$ python3 -q
>>> import numpy as np
>>> from numpy import linalg as LA
>>> np.set_printoptions(precision=3, suppress=True, linewidth=140, floatmode="fixed")
>>> arr = np.load("test8.npy")
>>> print(arr)
[[ 5.441  1.853 -3.696]
 [ 2.146  0.660 -1.697]
 [ 0.501  0.147 -0.401]
 [-0.091 -0.014  0.109]
 [-2.069 -0.631  1.542]
 [ 2.347  0.844 -1.461]
 [ 3.465  1.085 -2.505]
 [ 5.464  1.943 -3.654]
 [-4.935 -1.708  3.361]
 [ 0.502  0.177 -0.266]
 [-3.011 -0.932  2.061]
 [-0.842 -0.088  0.341]
 [-2.041 -0.756  1.465]
 [-0.193 -0.051  0.087]
 [ 2.492  0.918 -1.410]
 [-0.860 -0.142  0.571]]
>>> A2 = arr / np.sqrt((arr ** 2).mean(axis=1, keepdims=True))
>>> print(A2[1])
[ 1.321  0.406 -1.044]
>>> G = np.cov(arr, rowvar=False)
>>> print(np.polyfit(arr[:, 0], arr[:, 2], 1))
[-0.680  0.006]
>>> print(np.argsort(-arr.std(axis=0).round(6), kind="stable"))
[0 2 1]
>>> print(G.shape)
(3, 3)
>>> Ac = arr - arr.mean(axis=0)
>>> V = LA.svd(Ac)[2][:1]
>>> A2 = Ac - Ac @ V.T @ V
>>> print(round(LA.norm(A2) / LA.norm(Ac), 3))
0.038
>>> O, V = LA.qr(arr[:, :2])[0], LA.qr(arr[:, 2:])[0]
>>> sv = LA.svd(O.T @ V, compute_uv=False)
>>> print(np.degrees(np.arccos(sv.clip(0, 1))))
[3.805]
>>> print(round(float(LA.norm(O @ O.T - V @ V.T, 2)), 3))
1.0
>>> print(np.argsort(-LA.norm(arr, axis=0).round(6), kind="stable")[:3])
[0 2 1]
>>> print(LA.cond(arr) > 100)
False
>>> print([round(float(x), 3) for x in LA.svd(arr, compute_uv=False)[:3]])
[14.409, 0.463, 0.295]
>>> feats = np.load("out8.npy")
>>> print(feats)
[[0 0 0 1 0 0]
 [0 0 0 0 0 1]
 [0 0 0 0 1 0]
 [0 0 1 0 0 0]
 [1 0 0 0 0 0]
 [0 1 0 0 0 0]]
>>> print(np.sort(np.abs(LA.eigvals(feats)))[::-1])
[1.000 1.000 1.000 1.000 1.000 1.000]
>>> print(LA.matrix_power(feats, 2))
[[0 0 1 0 0 0]
 [0 1 0 0 0 0]
 [1 0 0 0 0 0]
 [0 0 0 0 1 0]
 [0 0 0 1 0 0]
 [0 0 0 0 0 1]]
>>> pr = np.eye(6)[0]
>>> for _ in range(5):
...     pr = pr @ feats
...     print(pr.round(3))
... 
[0.000 0.000 0.000 1.000 0.000 0.000]
[0.000 0.000 1.000 0.000 0.000 0.000]
[0.000 0.000 0.000 0.000 1.000 0.000]
[1.000 0.000 0.000 0.000 0.000 0.000]
[0.000 0.000 0.000 1.000 0.000 0.000]
>>> cent = arr[[15, 12]].astype(float)
>>> for _ in range(6):
...     lab = LA.norm(arr[:, None] - cent, axis=-1).argmin(axis=1)
...     cent = np.array([arr[lab == j].mean(axis=0) for j in range(2)])
... 
>>> print(lab)
[0 0 1 1 1 0 0 0 1 1 1 1 1 1 0 1]
>>> print(np.bincount(lab))
[ 6 10]
